% python3 -q
>>> import numpy as np
>>> import numpy.linalg as la
>>> np.set_printoptions(suppress=True, linewidth=200)
>>> A = np.load("layer18.npy")
>>> print(A.round(3))
[[0.472 0.849]
 [0.849 1.528]]
>>> ev, V = la.eigh(A)
>>> np.round(np.abs(V[:, -1]), 3)
array([0.486, 0.874])
>>> np.round(la.svd(A, compute_uv=False), 3) + 0
array([2., 0.])
>>> np.round(la.eigvalsh(A + 5 * np.eye(2)), 3)
array([5., 7.])
>>> np.round(V.T @ V, 3) + 0
array([[1., 0.],
       [0., 1.]])
>>> np.round(V @ np.diag(ev) @ V.T, 3)
array([[0.472, 0.849],
       [0.849, 1.528]])
>>> print(np.round(la.eigvalsh(A @ A), 3) + 0)
[0. 4.]
>>> np.unique(ev.round(6) + 0, return_counts=True)[1]
array([1, 1])
>>> np.round(V.T @ A @ V, 3) + 0
array([[0., 0.],
       [0., 2.]])
>>> print((ev > 1e-8).sum(), (ev < -1e-8).sum())
1 0
>>> left, sigma, vt = la.svd(A)
>>> sigma.round(3) + 0
array([2., 0.])
>>> out = left[:, :1] @ np.diag(sigma[:1]) @ vt[:1]
>>> la.matrix_rank(A, rtol=0.05)
np.int64(1)
>>> np.round(la.norm(A - out, 2), 3), round(sigma[1], 3)
(np.float64(0.0), np.float64(0.0))
>>> def softmax(z):
...     e = np.exp(z - z.max(axis=-1, keepdims=True))
...     return e / e.sum(axis=-1, keepdims=True)
... 
>>> print(np.round(softmax(10 * A[0]), 3))
[0.022 0.978]
>>> softmax(A).sum(axis=1)
array([1., 1.])
>>> S = A @ A.T / np.sqrt(2)
>>> np.round(softmax(S)[0] @ A, 3)
array([0.71 , 1.277])
>>> print(np.round(softmax(S + np.triu(np.full(S.shape, -np.inf), 1)), 3))
[[1.    0.   ]
 [0.277 0.723]]
>>> out = np.array([[-2], [4], [-5], [5]])
>>> basis = np.array([[2, 1, 3]])
>>> arr = out @ basis
>>> arr
array([[ -4,  -2,  -6],
       [  8,   4,  12],
       [-10,  -5, -15],
       [ 10,   5,  15]])
>>> la.cond(arr) > 100
np.True_
>>> la.matrix_rank(arr, rtol=0.1)
np.int64(1)
>>> x = np.array([5, -3, -2])
>>> h1 = np.maximum(arr @ x, 0)
>>> np.round(np.tanh(arr @ x), 3)
array([-0.964,  0.999, -1.   ,  1.   ])
>>> np.maximum(arr @ x, 0) - np.maximum(-arr @ x, 0)
array([-2,  4, -5,  5])
>>> np.maximum(arr @ (3 * x), 0)
array([ 0, 12,  0, 15])
>>> out = arr / la.norm(arr, axis=1, keepdims=True)
>>> cov = out @ out.T
>>> (np.abs(cov) > 0.9).astype(int)
array([[1, 1, 1, 1],
       [1, 1, 1, 1],
       [1, 1, 1, 1],
       [1, 1, 1, 1]])
>>> print(np.argwhere(np.triu(np.abs(cov) > 0.95, 1)))
[[0 1]
 [0 2]
 [0 3]
 [1 2]
 [1 3]
 [2 3]]
>>> print(cov.round(3))
[[ 1. -1.  1. -1.]
 [-1.  1. -1.  1.]
 [ 1. -1.  1. -1.]
 [-1.  1. -1.  1.]]
>>> (cov - 2 * np.eye(4)).round(6).argmax(axis=1)
array([2, 3, 0, 1])
>>> np.round(la.norm(out, axis=1), 3)
array([1., 1., 1., 1.])
